>>> import numpy as np
>>> from numpy import linalg as LA
>>> np.set_printoptions(precision=2, suppress=True, linewidth=200)
>>> X = np.loadtxt("case13.csv", delimiter=",")
>>> print(X)
[[-0.7   0.8  -0.7   0.3  -0.9   1.  ]
 [-0.8  -0.2   0.    0.   -0.8   0.4 ]
 [-0.83 -0.21  0.02 -0.09 -0.77  0.34]
 [-1.3   1.1  -0.5  -0.1  -0.7   1.2 ]]
>>> rng = np.random.default_rng(32669)
>>> A2 = X + rng.integers(-2, 3, (4, 3)) @ rng.integers(-2, 3, (3, 6))
>>> print(A2)
[[-4.7   1.8  -1.7   5.3  -4.9   2.  ]
 [ 1.2  -8.2  -7.    0.    1.2   2.4 ]
 [-2.83  5.79  6.02  5.91 -8.77  0.34]
 [ 4.7  -6.9  -4.5  -0.1  -0.7   3.2 ]]
>>> print(A2 - X)
[[-4.  1. -1.  5. -4.  1.]
 [ 2. -8. -7.  0.  2.  2.]
 [-2.  6.  6.  6. -8.  0.]
 [ 6. -8. -4.  0.  0.  2.]]
>>> print(LA.matrix_rank(A2 - X, tol=1e-8))
3
>>> W1 = np.array([[5, 9], [0, 3], [1, 4], [8, 8], [4, 7], [0, 9]])
>>> beta = np.array([-2, -2])
>>> H = np.maximum(A2 @ W1 + beta, 0)
>>> print(H)
[[ 0.    0.  ]
 [ 1.8   0.  ]
 [ 2.07  2.93]
 [13.4  24.7 ]]
>>> C = np.array([[-1, 3, 2], [-1, 3, 0]])
>>> print((H @ C).round(6).argmax(axis=1))
[0 1 1 1]
>>> x0 = np.array([1, 2, 1, 3, 1, 2])
>>> a = np.maximum(X @ x0, 0)
>>> print(np.tanh(X @ x0))
[ 0.98 -0.83 -0.92  0.95]
>>> print(np.maximum(X @ x0, 0) - np.maximum(-X @ x0, 0))
[ 2.2  -1.2  -1.59  1.8 ]
>>> print(a)
[2.2 0.  0.  1.8]
>>> print(X.T @ a)
[-3.88  3.74 -2.44  0.48 -3.24  4.36]
>>> print(np.flatnonzero(a > 1e-9))
[0 3]
>>> print(X * (a > 1e-9)[:, None])
[[-0.7  0.8 -0.7  0.3 -0.9  1. ]
 [-0.  -0.   0.   0.  -0.   0. ]
 [-0.  -0.   0.  -0.  -0.   0. ]
 [-1.3  1.1 -0.5 -0.1 -0.7  1.2]]
>>> Uu, sv, vt = LA.svd(X)
>>> print(sv)
[3.15 1.16 0.54 0.05]
>>> A2 = Uu[:, :3] @ np.diag(sv[:3]) @ vt[:3]
>>> print(LA.matrix_rank(X, rtol=0.05))
3
>>> print(A2)
[[-0.7   0.8  -0.7   0.3  -0.9   1.  ]
 [-0.8  -0.2  -0.02 -0.02 -0.81  0.38]
 [-0.83 -0.21  0.04 -0.07 -0.76  0.36]
 [-1.3   1.1  -0.5  -0.1  -0.7   1.2 ]]
>>> print(round(float(LA.norm(X - A2) / LA.norm(X)), 2))
0.01
>>> print(round(float(LA.norm(X - A2, 2)), 2), round(float(sv[3]), 2))
0.05 0.05
>>> Uu, sv, vt = LA.svd(A2)
>>> evecs = vt[:(sv > 1e-8).sum()]
>>> x0 = A2[1] + 3 * A2[0] + rng.integers(2) * np.eye(6)[0]
>>> print(x0)
[-1.9   2.2  -2.11  0.89 -3.51  3.39]
>>> print(np.round(LA.norm(x0 - evecs.T @ evecs @ x0), 2))
0.54
>>> print(LA.matrix_rank(np.vstack([A2, x0])))
4
>>> F = np.load("dump.npy")
>>> print(F)
[[ 1 -1  1 -1]
 [ 1  0  0  0]
 [ 1  1  1  1]
 [ 1  2  4  8]
 [ 1  3  9 27]]
>>> O, r_ = LA.qr(F)
>>> print(np.round(O @ r_, 2) + 0)
[[ 1. -1.  1. -1.]
 [ 1.  0.  0.  0.]
 [ 1.  1.  1.  1.]
 [ 1.  2.  4.  8.]
 [ 1.  3.  9. 27.]]
>>> print(O.shape, r_.shape)
(5, 4) (4, 4)
>>> print(np.abs(np.diag(r_)))
[2.24 3.16 3.74 3.79]
>>> A2 = np.c_[F[:, :3] @ np.array([[-1, 2, -1], [1, 1, 2], [1, 2, 1]]), np.array([-1, -5, 4, -4, 4])]
>>> print(A2)
[[-1  3 -2 -1]
 [-1  2 -1 -5]
 [ 1  5  2  4]
 [ 5 12  7 -4]
 [11 23 14  4]]
>>> print(LA.matrix_rank(np.c_[F, A2]))
5
>>> print(np.round(LA.lstsq(F, A2[:, 0])[0], 2) + 0)
[-1.  1.  1.  0.]
>>> print(LA.norm(LA.qr(F)[0].T @ A2, axis=0) ** 2 / ((A2 ** 2).sum(axis=0) + 1e-12))
[1.   1.   1.   0.23]
>>> print(LA.matrix_rank(A2))
4
>>> x0 = np.array([-1, 3, -3, -5])
>>> target = A2 @ x0
>>> beta, lr = np.zeros(4), 1 / LA.norm(A2, 2) ** 2
>>> for i in range(3):
...     beta -= lr * A2.T @ (A2 @ beta - target)
...     if i % 1 == 0: print(i, round(LA.norm(A2 @ beta - target), 2))
... 
0 48.25
1 45.22
2 42.39
>>> print(round(float(LA.cond(A2)), 2))
47.09
>>> print(beta)
[-0.08  0.5  -0.09 -1.  ]
>>> Uu, sv, vt = LA.svd(F)
>>> print(np.argmax(sv[:-1] / (sv[1:] + 1e-6)) + 1)
1
>>> A2 = Uu[:, :1] @ np.diag(sv[:1]) @ vt[:1]
>>> print(round(float(np.abs(F - A2).max()), 2))
1.22
>>> print(LA.matrix_rank(A2))
1
>>> print(round(LA.norm(F - A2, 2), 2), np.round(sv[1], 2))
2.5 2.5
>>> mat = np.array([[20, -9, -8, -3, -11, -6],
...     [-9, 19, -2, -6, 1, -4],
...     [-8, -2, 8, 6, 8, 6],
...     [-3, -6, 6, 19, 7, 13],
...     [-11, 1, 8, 7, 9, 7],
...     [-6, -4, 6, 13, 7, 10]])
>>> A2 = np.array([[0, -4], [-4, 2], [-3, -2], [-1, 1], [-1, -1], [-2, -5]])
>>> print(LA.matrix_rank(mat @ A2))
2
>>> print(LA.matrix_rank(np.vstack([mat, A2.T])))
6
>>> print(np.einsum("ik,kj->ij", mat, A2))
[[ 86 -44]
 [-57  91]
 [-42 -20]
 [-46 -65]
 [-58  -7]
 [-42 -40]]
>>> print(np.vstack([mat, A2.T]).shape)
(8, 6)
>>> print(mat @ A2)
[[ 86 -44]
 [-57  91]
 [-42 -20]
 [-46 -65]
 [-58  -7]
 [-42 -40]]
>>> print(np.einsum("ik,kj->ji", mat, A2))
[[ 86 -57 -42 -46 -58 -42]
 [-44  91 -20 -65  -7 -40]]
>>> u = np.array([2, 2, 1, 0, 0, 2, 1]) + 0.5
>>> data = np.outer(u, u) / (u @ u)
>>> print(data)
[[0.26 0.26 0.16 0.05 0.05 0.26 0.16]
 [0.26 0.26 0.16 0.05 0.05 0.26 0.16]
 [0.16 0.16 0.09 0.03 0.03 0.16 0.09]
 [0.05 0.05 0.03 0.01 0.01 0.05 0.03]
 [0.05 0.05 0.03 0.01 0.01 0.05 0.03]
 [0.26 0.26 0.16 0.05 0.05 0.26 0.16]
 [0.16 0.16 0.09 0.03 0.03 0.16 0.09]]
>>> print(np.unique(data.round(6), axis=0).shape)
(3, 7)
>>> print(np.abs(np.diag(LA.qr(data)[1])) > 1e-9)
[ True False False False False False False]
>>> print(LA.lstsq(data[:-1].T, data[-1])[2])
1
>>> print(np.allclose(data[:-1].T @ LA.lstsq(data[:-1].T, data[-1])[0], data[-1]))
True
>>> Uu, sv, vt = LA.svd(mat)
>>> print(sv.round(2) + 0)
[43.72 30.2   9.01  2.06  0.    0.  ]
>>> print(np.argmax(sv[:-1] / (sv[1:] + 1e-6)) + 1)
4
>>> A2 = Uu[:, :4] @ np.diag(sv[:4]) @ vt[:4]
>>> print(round(np.abs(mat - A2).max(), 2))
0.0
>>> print(LA.matrix_rank(mat, rtol=0.05))
3
>>> print(round(float(LA.norm(mat - A2, 2)), 2), round(sv[4], 2))
0.0 0.0
>>> print(A2)
[[ 20.  -9.  -8.  -3. -11.  -6.]
 [ -9.  19.  -2.  -6.   1.  -4.]
 [ -8.  -2.   8.   6.   8.   6.]
 [ -3.  -6.   6.  19.   7.  13.]
 [-11.   1.   8.   7.   9.   7.]
 [ -6.  -4.   6.  13.   7.  10.]]
>>> w, evecs = LA.eigh(data)
>>> print(np.round(evecs.T @ data @ evecs, 2) + 0)
[[0. 0. 0. 0. 0. 0. 0.]
 [0. 0. 0. 0. 0. 0. 0.]
 [0. 0. 0. 0. 0. 0. 0.]
 [0. 0. 0. 0. 0. 0. 0.]
 [0. 0. 0. 0. 0. 0. 0.]
 [0. 0. 0. 0. 0. 0. 0.]
 [0. 0. 0. 0. 0. 0. 1.]]
>>> print(LA.eigvalsh(data + 3 * np.eye(7)))
[3. 3. 3. 3. 3. 3. 4.]
>>> print(evecs @ np.diag(w) @ evecs.T)
[[0.26 0.26 0.16 0.05 0.05 0.26 0.16]
 [0.26 0.26 0.16 0.05 0.05 0.26 0.16]
 [0.16 0.16 0.09 0.03 0.03 0.16 0.09]
 [0.05 0.05 0.03 0.01 0.01 0.05 0.03]
 [0.05 0.05 0.03 0.01 0.01 0.05 0.03]
 [0.26 0.26 0.16 0.05 0.05 0.26 0.16]
 [0.16 0.16 0.09 0.03 0.03 0.16 0.09]]
>>> print(np.abs(evecs[:, -1]))
[0.51 0.51 0.31 0.1  0.1  0.51 0.31]
>>> print(np.abs(evecs[:, -1]).round(6).argmax())
0
>>> print(np.round(np.trace(data), 2))
1.0
>>> print(np.allclose(data, data.T))
True
>>> print(np.allclose(data @ data.T, data.T @ data))
True
>>> Uu, sv, vt = LA.svd(X, full_matrices=False)
>>> print(np.allclose(Uu * sv @ vt, X))
True
>>> print(np.round(Uu.T @ Uu, 2) + 0)
[[1. 0. 0. 0.]
 [0. 1. 0. 0.]
 [0. 0. 1. 0.]
 [0. 0. 0. 1.]]
>>> print(sv)
[3.15 1.16 0.54 0.05]
>>> print((sv > 1e-8).sum())
4
>>> arr = np.array([[1, 1, -1, -1, 1, 1, -1, -1],
...     [1, -1, -1, 1, 1, -1, -1, 1],
...     [1, 1, -1, -1, -1, -1, 1, 1],
...     [1, -1, 1, -1, -1, 1, -1, 1],
...     [1, 1, 1, 1, -1, -1, -1, -1],
...     [1, -1, -1, 1, -1, 1, 1, -1]])
>>> print(arr.shape)
(6, 8)
>>> print(LA.matrix_rank(arr))
6
>>> print(arr.sum(axis=0))
[ 6  0 -2  0 -2  0 -2  0]
>>> A2 = arr / LA.norm(arr, axis=1, keepdims=True)
>>> gram = A2 @ A2.T
>>> print(gram.round(2) + 0)
[[1. 0. 0. 0. 0. 0.]
 [0. 1. 0. 0. 0. 0.]
 [0. 0. 1. 0. 0. 0.]
 [0. 0. 0. 1. 0. 0.]
 [0. 0. 0. 0. 1. 0.]
 [0. 0. 0. 0. 0. 1.]]
>>> print((gram - 2 * np.eye(6)).round(6).argmax(axis=1))
[1 0 0 0 0 0]
>>> gram = arr.T @ arr
>>> print(np.allclose(gram, gram.T))
True
>>> print(np.round(LA.eigvalsh(gram)[::-1], 2) + 0)
[8. 8. 8. 8. 8. 8. 0. 0.]
>>> print(LA.matrix_rank(gram))
6
>>> print(gram)
[[ 6  0 -2  0 -2  0 -2  0]
 [ 0  6  0 -2  0 -2  0 -2]
 [-2  0  6  0 -2  0 -2  0]
 [ 0 -2  0  6  0 -2  0 -2]
 [-2  0 -2  0  6  0 -2  0]
 [ 0 -2  0 -2  0  6  0 -2]
 [-2  0 -2  0 -2  0  6  0]
 [ 0 -2  0 -2  0 -2  0  6]]
>>> print(np.diag(gram))
[6 6 6 6 6 6 6 6]
>>> A2 = np.array([[2, 9], [0, 4], [1, 0], [0, 7], [7, 9], [7, 2], [8, 9], [6, 1]])
>>> print(np.einsum("ij,ij->i", arr, arr))
[8 8 8 8 8 8]
>>> print(LA.matrix_rank(arr @ A2))
2
>>> print(np.vstack([arr, A2.T]).shape)
(8, 8)
>>> print(LA.matrix_rank(np.vstack([arr, A2.T])))
8
>>> print(arr @ A2)
[[  1   7]
 [ -1  11]
 [  1   5]
 [  1 -17]
 [-25  -1]
 [  3  13]]
>>> W0 = np.load("sample0.npy")
>>> print(W0)
[[0 0 1 0 1 1 0]
 [0 0 1 0 0 0 1]
 [1 1 0 0 1 0 0]
 [0 0 0 0 1 1 0]
 [1 0 1 1 0 0 0]
 [1 0 0 1 0 0 0]
 [0 1 0 0 0 0 0]]
>>> Uu, sv, vt = LA.svd(W0)
>>> evecs = vt[:(sv > 1e-8).sum()]
>>> x0 = W0[6] + -2 * W0[3] + rng.integers(2) * np.eye(7)[1]
>>> print(x0)
[ 0.  2.  0.  0. -2. -2.  0.]
>>> print(np.allclose(evecs.T @ evecs @ x0, x0))
True
>>> print(np.round(evecs.T @ evecs, 2) + 0)
[[ 0.75  0.    0.    0.25  0.25 -0.25  0.  ]
 [ 0.    1.    0.    0.    0.    0.    0.  ]
 [ 0.    0.    1.    0.    0.    0.    0.  ]
 [ 0.25  0.    0.    0.75 -0.25  0.25  0.  ]
 [ 0.25  0.    0.   -0.25  0.75  0.25  0.  ]
 [-0.25  0.    0.    0.25  0.25  0.75  0.  ]
 [ 0.    0.    0.    0.    0.    0.    1.  ]]
